% ipython --no-banner

In [1]: import numpy as np

In [2]: from numpy import linalg as LA

In [3]: np.set_printoptions(precision=3, suppress=True, linewidth=160, floatmode="fixed")

In [4]: rnd = lambda a: np.round(a, 3) + 0

In [5]: data = np.array([[4.0, 1.0, 1.0, 1.0, 1.0, 1.0, 1.0],
   ...:     [1.0, 4.0, 1.0, 1.0, 1.0, 1.0, 1.0],
   ...:     [1.0, 1.0, 4.0, 1.0, 1.0, 1.0, 1.0],
   ...:     [1.0, 1.0, 1.0, 4.0, 1.0, 1.0, 1.0],
   ...:     [1.0, 1.0, 1.0, 1.0, 4.0, 1.0, 1.0],
   ...:     [1.0, 1.0, 1.0, 1.0, 1.0, 4.0, 1.0],
   ...:     [1.0, 1.0, 1.0, 1.0, 1.0, 1.0, 4.0]])

In [6]: x = np.array([-3, 0, -3, 2, 0, 3, 1])

In [7]: a = np.maximum(data @ x, 0)

In [8]: print(rnd(np.tanh(data @ x)))
[-1.000  0.000 -1.000  1.000  0.000  1.000  0.995]

In [9]: print(np.maximum(data @ (3 * x), 0))
[ 0.000  0.000  0.000 18.000  0.000 27.000  9.000]

In [10]: print(np.flatnonzero(a > 1e-9))
[3 5 6]

In [11]: M2 = data / np.sqrt((data ** 2).mean(axis=1, keepdims=True))

In [12]: print(rnd(data - data.mean(axis=1, keepdims=True)))
[[ 2.571 -0.429 -0.429 -0.429 -0.429 -0.429 -0.429]
 [-0.429  2.571 -0.429 -0.429 -0.429 -0.429 -0.429]
 [-0.429 -0.429  2.571 -0.429 -0.429 -0.429 -0.429]
 [-0.429 -0.429 -0.429  2.571 -0.429 -0.429 -0.429]
 [-0.429 -0.429 -0.429 -0.429  2.571 -0.429 -0.429]
 [-0.429 -0.429 -0.429 -0.429 -0.429  2.571 -0.429]
 [-0.429 -0.429 -0.429 -0.429 -0.429 -0.429  2.571]]

In [13]: print(LA.matrix_rank(data - data.mean(axis=1, keepdims=True)))
6

In [14]: print((data + data.T) / 2)
[[4.000 1.000 1.000 1.000 1.000 1.000 1.000]
 [1.000 4.000 1.000 1.000 1.000 1.000 1.000]
 [1.000 1.000 4.000 1.000 1.000 1.000 1.000]
 [1.000 1.000 1.000 4.000 1.000 1.000 1.000]
 [1.000 1.000 1.000 1.000 4.000 1.000 1.000]
 [1.000 1.000 1.000 1.000 1.000 4.000 1.000]
 [1.000 1.000 1.000 1.000 1.000 1.000 4.000]]

In [15]: print(np.allclose(data @ data.T, data.T @ data))
True

In [16]: print(data @ data)
[[22.000 13.000 13.000 13.000 13.000 13.000 13.000]
 [13.000 22.000 13.000 13.000 13.000 13.000 13.000]
 [13.000 13.000 22.000 13.000 13.000 13.000 13.000]
 [13.000 13.000 13.000 22.000 13.000 13.000 13.000]
 [13.000 13.000 13.000 13.000 22.000 13.000 13.000]
 [13.000 13.000 13.000 13.000 13.000 22.000 13.000]
 [13.000 13.000 13.000 13.000 13.000 13.000 22.000]]

In [17]: print(np.trace(data))
28.0

In [18]: A = np.load("layer16.npy")

In [19]: print(A)
[[-2  2  3 -3 -1  3  0  1]
 [-2  2 -2  2 -3 -3  0  3]
 [-2  2 -2  2 -3 -3  0  3]
 [ 2  3  3 -2  1 -3 -1  0]]

In [20]: M2 = A / LA.norm(A, axis=1, keepdims=True)

In [21]: C2 = M2 @ M2.T

In [22]: print(rnd(LA.norm(M2, axis=1)))
[1.000 1.000 1.000 1.000]

In [23]: print((np.abs(C2) > 0.9).astype(int))
[[1 0 0 0]
 [0 1 1 0]
 [0 1 1 0]
 [0 0 0 1]]

In [24]: print(rnd(C2))
[[ 1.000 -0.175 -0.175  0.189]
 [-0.175  1.000  1.000 -0.050]
 [-0.175  1.000  1.000 -0.050]
 [ 0.189 -0.050 -0.050  1.000]]

In [25]: print((C2 - 2 * np.eye(4)).round(6).argmax(axis=1))
[3 2 1 0]

In [26]: print(np.unique(A.round(6), axis=0).shape)
(3, 8)

In [27]: print(rnd(np.trace(LA.pinv(A) @ A)))
3.0

In [28]: left, sig, Vt = LA.svd(A)

In [29]: evecs = Vt[:(sig > 1e-8).sum()]

In [30]: rng = np.random.default_rng(390)

In [31]: x = A[1] + -1 * A[2] + rng.integers(2) * np.eye(8)[7]

In [32]: print(x)
[0.000 0.000 0.000 0.000 0.000 0.000 0.000 1.000]

In [33]: print(rnd(LA.norm(x - evecs.T @ evecs @ x)))
0.853

In [34]: print(rnd(np.diag(evecs.T @ evecs)))
[0.397 0.442 0.455 0.348 0.307 0.750 0.028 0.272]

In [35]: print(LA.matrix_rank(np.vstack([A, x])))
4

In [36]: left, sig, Vt = LA.svd(A)

In [37]: print(np.argmax(sig[:-1] / (sig[1:] + 1e-6)) + 1)
3

In [38]: print(rnd(sig))
[9.395 6.499 5.432 0.000]

In [39]: M2 = left[:, :3] @ np.diag(sig[:3]) @ Vt[:3]

In [40]: print(rnd(LA.norm(A - M2, 2)), rnd(sig[3]))
0.0 0.0

In [41]: print(LA.matrix_rank(M2))
3

In [42]: print(rnd(LA.norm(A - M2) / LA.norm(A)))
0.0

In [43]: E = np.loadtxt("arr.csv", delimiter=",")

In [44]: print(E)
[[276.000 100.000 117.000  -3.000]
 [100.000 191.000  32.000  29.000]
 [117.000  32.000 109.000 -88.000]
 [ -3.000  29.000 -88.000 145.000]]

In [45]: left, sig, Vt = LA.svd(E)

In [46]: print(rnd(sig))
[392.653 214.668 109.072   4.606]

In [47]: M2 = left[:, :3] @ np.diag(sig[:3]) @ Vt[:3]

In [48]: print(LA.matrix_rank(M2))
3

In [49]: print(rnd(LA.norm(E - M2, 2)), rnd(sig[3]))
4.606 4.606

In [50]: print(rnd(np.abs(E - M2).max()))
2.948

In [51]: print(rnd(M2))
[[275.517  99.938 118.194  -2.249]
 [ 99.938 190.992  32.154  29.097]
 [118.194  32.154 106.052 -89.854]
 [ -2.249  29.097 -89.854 143.834]]

In [52]: rk = LA.matrix_rank(M2)

In [53]: print(rk)
3

In [54]: null = LA.svd(M2)[2][rk:].T

In [55]: print(np.allclose(M2 @ null, 0))
True

In [56]: print([int(LA.matrix_rank(np.delete(M2, i, axis=0))) for i in range(4)])
[3, 3, 3, 3]

In [57]: print(rnd(null @ null.T))
[[ 0.105  0.014 -0.259 -0.163]
 [ 0.014  0.002 -0.033 -0.021]
 [-0.259 -0.033  0.640  0.403]
 [-0.163 -0.021  0.403  0.253]]

In [58]: print([int(LA.matrix_rank(M2[:i])) for i in range(1, len(M2) + 1)])
[1, 2, 3, 3]

In [59]: w, evecs = LA.eig(E)

In [60]: print(rnd(np.sort(LA.eigvals(LA.inv(E)))))
[0.003 0.005 0.009 0.217]

In [61]: print(rnd(np.sort(LA.eigvals(E.T))))
[  4.606 109.072 214.668 392.653]

In [62]: print(rnd(LA.eigvals(E)))
[392.653   4.606 109.072 214.668]

In [63]: print(round(np.log10(LA.cond(E))))
2

In [64]: print(rnd(LA.norm(E, 2) / LA.norm(E)))
0.852

In [65]: print(rnd(np.abs(LA.svd(E)[2][-1])))
[0.324 0.042 0.800 0.503]

In [66]: F = np.load("out12.npy")

In [67]: print(F)
[[ 0.125 -0.337 -0.231  0.387  0.586 -0.490]
 [ 9.261 -2.074  1.531 -5.212  1.570 -5.982]
 [-3.699  1.032 -0.338  2.218 -0.968  1.890]
 [-7.326  1.044 -1.112  3.863 -1.129  5.307]
 [-5.004  1.292 -1.046  2.991 -1.058  3.292]
 [-5.289  1.093 -0.626  3.079 -0.873  3.604]
 [-5.952  1.027 -1.126  3.651 -0.861  3.796]
 [-4.781  0.857 -0.848  3.128 -1.066  3.587]
 [-7.771  1.961 -0.949  3.771 -0.584  5.130]
 [-9.096  1.668 -1.500  4.974 -1.872  6.240]
 [-1.770  0.121 -0.733  0.642 -0.618  1.460]]

In [68]: x = np.array([3, -2, 2, -3, 0, 3])

In [69]: rhs = F @ x

In [70]: print(rnd(LA.pinv(F) @ F))
[[1.000 0.000 0.000 0.000 0.000 0.000]
 [0.000 1.000 0.000 0.000 0.000 0.000]
 [0.000 0.000 1.000 0.000 0.000 0.000]
 [0.000 0.000 0.000 1.000 0.000 0.000]
 [0.000 0.000 0.000 0.000 1.000 0.000]
 [0.000 0.000 0.000 0.000 0.000 1.000]]

In [71]: print(rnd(rhs))
[ -2.044  32.683 -14.821 -21.958 -18.785 -17.730 -21.727 -16.376 -25.056 -29.826  -4.564]

In [72]: rhs = rhs + 0.02 * rng.normal(size=11)

In [73]: print(rnd(rhs))
[ -2.037  32.711 -14.773 -21.969 -18.798 -17.714 -21.741 -16.397 -25.026 -29.833  -4.552]

In [74]: beta, *_ = LA.lstsq(F, rhs)

In [75]: print(beta.round())
[ 3.000 -2.000  2.000 -3.000 -0.000  3.000]

In [76]: print(rnd(beta))
[ 2.943 -2.017  2.034 -3.033 -0.010  2.952]

In [77]: blk = np.stack([F, 2 * F, F[::-1]])

In [78]: print((blk @ F.T).shape)
(3, 11, 11)

In [79]: M2 = np.array([[-3, -2], [3, 0], [3, 0], [3, 0], [2, 3], [3, 2]])

In [80]: print(LA.matrix_rank(np.vstack([F, M2.T])))
6

In [81]: print(rnd(np.einsum("ij->j", F)))
[-41.302   7.684  -6.978  23.492  -6.873  27.834]

In [82]: print(rnd(np.einsum("ij,ij->i", F, F)))
[  0.916 157.826  24.291 100.358  48.706  52.791  66.230  48.099 106.013 154.952   6.611]

In [83]: w, evecs = LA.eigh(E)

In [84]: x = np.array([3, 1, 2, 2])

In [85]: print(x @ E @ x)
5199.0

In [86]: print(rnd(LA.eigvalsh(E[1:, 1:])))
[ 25.910 201.953 217.138]

In [87]: print(rnd(x @ E @ x / (x @ x)), rnd(w[0]), rnd(w[-1]))
288.833 4.606 392.653

In [88]: print((np.sign(evecs[:, -1].round(6)) == np.sign(evecs[0, -1].round(6))).astype(int))
[1 1 1 0]

In [89]: print(np.abs(E).sum(axis=1).max(), rnd(np.abs(w).max()))
496.0 392.653

In [90]: print(rnd(evecs * np.sqrt(w) @ evecs.T))
[[15.453  3.253  5.110  0.711]
 [ 3.253 13.323  1.065  1.330]
 [ 5.110  1.065  7.473 -5.090]
 [ 0.711  1.330 -5.090 10.808]]

In [91]: print(rnd(evecs * np.abs(w) @ evecs.T))
[[276.000 100.000 117.000  -3.000]
 [100.000 191.000  32.000  29.000]
 [117.000  32.000 109.000 -88.000]
 [ -3.000  29.000 -88.000 145.000]]

In [92]: M = np.array([[-2, 0, 0, 0], [-2, -4, 0, 0], [0, 0, 1, 0], [0, 0, 1, 2]])

In [93]: proj = np.triu(np.array([[2, -2, 3, 0], [-2, 0, -1, 1], [2, -2, 2, 2], [0, 3, 2, -1]]), 1) + np.eye(4)

In [94]: M2 = proj @ M @ LA.inv(proj)

In [95]: print(proj @ M - M @ proj)
[[ 4.000  4.000  9.000  0.000]
 [ 0.000 -4.000  2.000  6.000]
 [ 0.000  0.000  2.000  2.000]
 [ 0.000  0.000  0.000 -2.000]]

In [96]: print(rnd(LA.det(M2)))
16.0

In [97]: print(LA.matrix_rank(M2))
4

In [98]: print(M2)
[[  2.000  12.000   9.000 -30.000]
 [ -2.000  -8.000  -2.000  14.000]
 [  0.000   0.000   3.000  -2.000]
 [  0.000   0.000   1.000   0.000]]

In [99]: print(np.poly(M2))
[  1.000   3.000  -8.000 -12.000  16.000]

In [100]: print(np.trace(M2), np.trace(M))
-3.0 -3

In [101]: z = rng.permutation(4)

In [102]: print(z)
[0 3 1 2]

In [103]: M2 = M[z][:, z]

In [104]: print(M2)
[[-2  0  0  0]
 [ 0  2  0  1]
 [-2  0 -4  0]
 [ 0  0  0  1]]

In [105]: print(np.trace(M2))
-3

In [106]: print(rnd(np.sort(LA.eigvals(M2).real)))
[-4.000 -2.000  1.000  2.000]

In [107]: print(M2 @ M2)
[[ 4  0  0  0]
 [ 0  4  0  3]
 [12  0 16  0]
 [ 0  0  0  1]]

In [108]: print((LA.matrix_power((M2 != 0) + (M2.T != 0) + np.eye(4), 4) > 0).astype(int))
[[1 0 1 0]
 [0 1 0 1]
 [1 0 1 0]
 [0 1 0 1]]

In [109]: print(rnd(LA.det(M[::-1])))
16.0

In [110]: print(rnd(LA.eigvals(M).sum().real))
-3.0

In [111]: print(np.einsum("ij,ji->", M, M))
25

In [112]: arr = np.load("data.npy")

In [113]: print(arr)
[[ 0.500 -1.300 -0.100  0.000  1.700]
 [ 0.100  0.400  1.300 -0.100  0.700]
 [ 0.400  0.500  1.100 -1.500 -0.200]
 [-0.214  0.174 -0.434 -0.298  0.223]
 [-0.300  0.200 -0.600 -0.400  0.300]
 [-1.400  0.000 -0.700 -1.100  0.800]]

In [114]: M2 = arr + rng.integers(-2, 3, (6, 3)) @ rng.integers(-2, 3, (3, 5))

In [115]: print(rnd(M2))
[[-2.500  0.700  1.900 -1.000  9.700]
 [-3.900  2.400  5.300  3.900  2.700]
 [-3.600  2.500  5.100  2.500  1.800]
 [-0.214  1.174 -2.434  1.702 -4.777]
 [-2.300  2.200 -0.600 -1.400  5.300]
 [-0.400 -3.000  3.300 -2.100  3.800]]

In [116]: print(LA.matrix_rank(M2 - arr, tol=1e-8))
3

In [117]: print(rnd(LA.svd(M2 - arr, compute_uv=False)))
[13.810  8.663  5.679  0.000  0.000]

In [118]: print(rnd(M2 - arr))
[[-3.000  2.000  2.000 -1.000  8.000]
 [-4.000  2.000  4.000  4.000  2.000]
 [-4.000  2.000  4.000  4.000  2.000]
 [ 0.000  1.000 -2.000  2.000 -5.000]
 [-2.000  2.000  0.000 -1.000  5.000]
 [ 1.000 -3.000  4.000 -1.000  3.000]]

In [119]: x = np.array([-2, -1, 0, 2, 0])

In [120]: rhs = arr @ x

In [121]: print(rnd(rhs))
[ 0.300 -0.800 -4.300 -0.342 -0.400  0.600]

In [122]: print(rnd(LA.solve(arr.T @ arr, arr.T @ rhs)))
[-2.000 -1.000  0.000  2.000  0.000]

In [123]: print(rnd(LA.lstsq(arr, rhs)[0]))
[-2.000 -1.000  0.000  2.000  0.000]

In [124]: rhs = rhs + 0.02 * rng.normal(size=6)

In [125]: print(rnd(rhs))
[ 0.314 -0.836 -4.283 -0.332 -0.448  0.567]

In [126]: beta, *_ = LA.lstsq(arr, rhs)

In [127]: print(rnd(beta))
[-1.990 -1.057  0.009  1.984 -0.038]

In [128]: print([round(float(LA.norm(LA.solve(arr.T @ arr + lam * np.eye(5), arr.T @ rhs))), 2) for lam in (0, 1, 10, 100)])
[3.0, 1.74, 0.62, 0.09]

In [129]: print(rnd(LA.norm(rhs - arr @ beta)))
0.038

In [130]: M2 = arr / np.sqrt((arr ** 2).mean(axis=1, keepdims=True))

In [131]: print(rnd(LA.norm(M2, axis=1)))
[2.236 2.236 2.236 2.236 2.236 2.236]

In [132]: print(LA.matrix_rank(M2) == LA.matrix_rank(arr))
True

In [133]: print(rnd(M2[2]))
[ 0.452  0.565  1.244 -1.696 -0.226]

In [134]: print(LA.matrix_rank(arr - arr.mean(axis=1, keepdims=True)))
4
